$ python3 -q
>>> import numpy as np
>>> from numpy import linalg as LA
>>> np.set_printoptions(suppress=True, linewidth=120)
>>> rd = lambda a: np.round(a, 2) + 0
>>> E = np.load("x.npy")
>>> print(E)
[[-1 -2 -1]
 [ 0 -1  1]
 [ 1 -2  1]
 [ 0  0  0]
 [ 2 -2  2]
 [ 3 -4  2]
 [ 4 -4  0]
 [ 6 -3  0]
 [ 6 -5 -1]
 [ 4 -3  0]]
>>> W2 = E[[6, 4]].astype(float)
>>> for _ in range(5):
...     labels = LA.norm(E[:, None] - W2, axis=-1).argmin(axis=1)
...     W2 = np.array([E[labels == j].mean(axis=0) for j in range(2)])
... 
>>> print(labels)
[1 1 1 1 1 0 0 0 0 0]
>>> print(rd(W2[1] - W2[0]))
[-4.2  2.4  0.4]
>>> print(np.bincount(labels))
[5 5]
>>> print(np.abs(W2[1] - W2[0]).argmax())
0
>>> Ac = E - E.mean(axis=1)
Traceback (most recent call last):
  File "<python-input-12>", line 1, in <module>
    Ac = E - E.mean(axis=1)
         ~~^~~~~~~~~~~~~~~~
ValueError: operands could not be broadcast together with shapes (10,3) (10,) 
>>> Ac = E - E.mean(axis=0)
>>> left, s, Vh = LA.svd(Ac, full_matrices=False)
>>> print((np.sign(left[:, 0]) == np.sign(left[0, 0])).astype(int))
[1 1 1 1 1 0 0 0 0 0]
>>> print(np.abs(Vh[0]).argmax())
0
>>> print(rd(s))
[8.44 3.17 2.44]
>>> print(rd(Vh[0] * np.sign(Vh[0, np.abs(Vh[0]).argmax()])))
[ 0.88 -0.47 -0.08]
>>> print(np.abs(left[:, 0]).argmax())
8
>>> print(rd(np.abs(Vh[-1])))
[0.47 0.88 0.06]
>>> print(np.searchsorted(np.cumsum(s ** 2) / (s ** 2).sum(), 0.9) + 1)
2
